>>> import numpy as np
>>> import numpy.linalg as la
>>> np.set_printoptions(precision=3, suppress=True, linewidth=100, legacy="1.25")
>>> Q, _ = la.qr(np.array([[0.0, 0.3, 0.8, -0.4, 1.5, -0.1, -1.6, 0.9],
...     [-0.9, 0.2, -1.0, 0.4, -1.7, -2.1, 0.4, -0.4],
...     [-0.2, -0.4, -1.1, 2.5, 0.3, -1.0, 1.2, -0.5],
...     [-0.2, -0.5, 1.6, 1.3, -1.6, 1.1, 0.0, -0.2],
...     [0.8, 0.8, 0.5, 0.2, -0.1, 1.3, -1.3, 0.6],
...     [0.0, -0.7, 0.8, 1.1, 0.8, -0.2, -0.9, -0.4],
...     [-0.8, -0.9, 0.4, -0.4, 1.3, 1.0, -0.2, 1.2],
...     [0.6, -0.2, -0.3, -1.0, 1.5, -0.7, 0.0, 0.9],
...     [-1.3, 1.2, -0.9, -2.3, 0.3, 0.1, 0.7, 0.0]]))
>>> A = Q @ Q.T
>>> A.round(3) + 0
array([[ 0.829,  0.069,  0.01 ,  0.087,  0.16 ,  0.213,  0.006,  0.205,  0.127],
       [ 0.069,  0.972, -0.004, -0.035, -0.064, -0.086, -0.003, -0.082, -0.051],
       [ 0.01 , -0.004,  0.999, -0.005, -0.009, -0.012,  0.   , -0.012, -0.007],
       [ 0.087, -0.035, -0.005,  0.956, -0.082, -0.108, -0.003, -0.104, -0.065],
       [ 0.16 , -0.064, -0.009, -0.082,  0.849, -0.2  , -0.006, -0.193, -0.119],
       [ 0.213, -0.086, -0.012, -0.108, -0.2  ,  0.735, -0.008, -0.256, -0.158],
       [ 0.006, -0.003,  0.   , -0.003, -0.006, -0.008,  1.   , -0.008, -0.005],
       [ 0.205, -0.082, -0.012, -0.104, -0.193, -0.256, -0.008,  0.754, -0.153],
       [ 0.127, -0.051, -0.007, -0.065, -0.119, -0.158, -0.005, -0.153,  0.906]])
>>> # rank 8
>>> vals, vecs = la.eigh(A)
>>> print(np.round(la.svd(A, compute_uv=False), 3) + 0)
[1. 1. 1. 1. 1. 1. 1. 1. 0.]
>>> np.round(la.eigvalsh(A + -1 * np.eye(9)), 3) + 0
array([-1.,  0.,  0.,  0.,  0.,  0.,  0.,  0.,  0.])
>>> np.unique(vals.round(6) + 0, return_counts=True)[1]
array([1, 8])
>>> print(np.round(la.eigvalsh(A @ A), 3) + 0)
[0. 1. 1. 1. 1. 1. 1. 1. 1.]
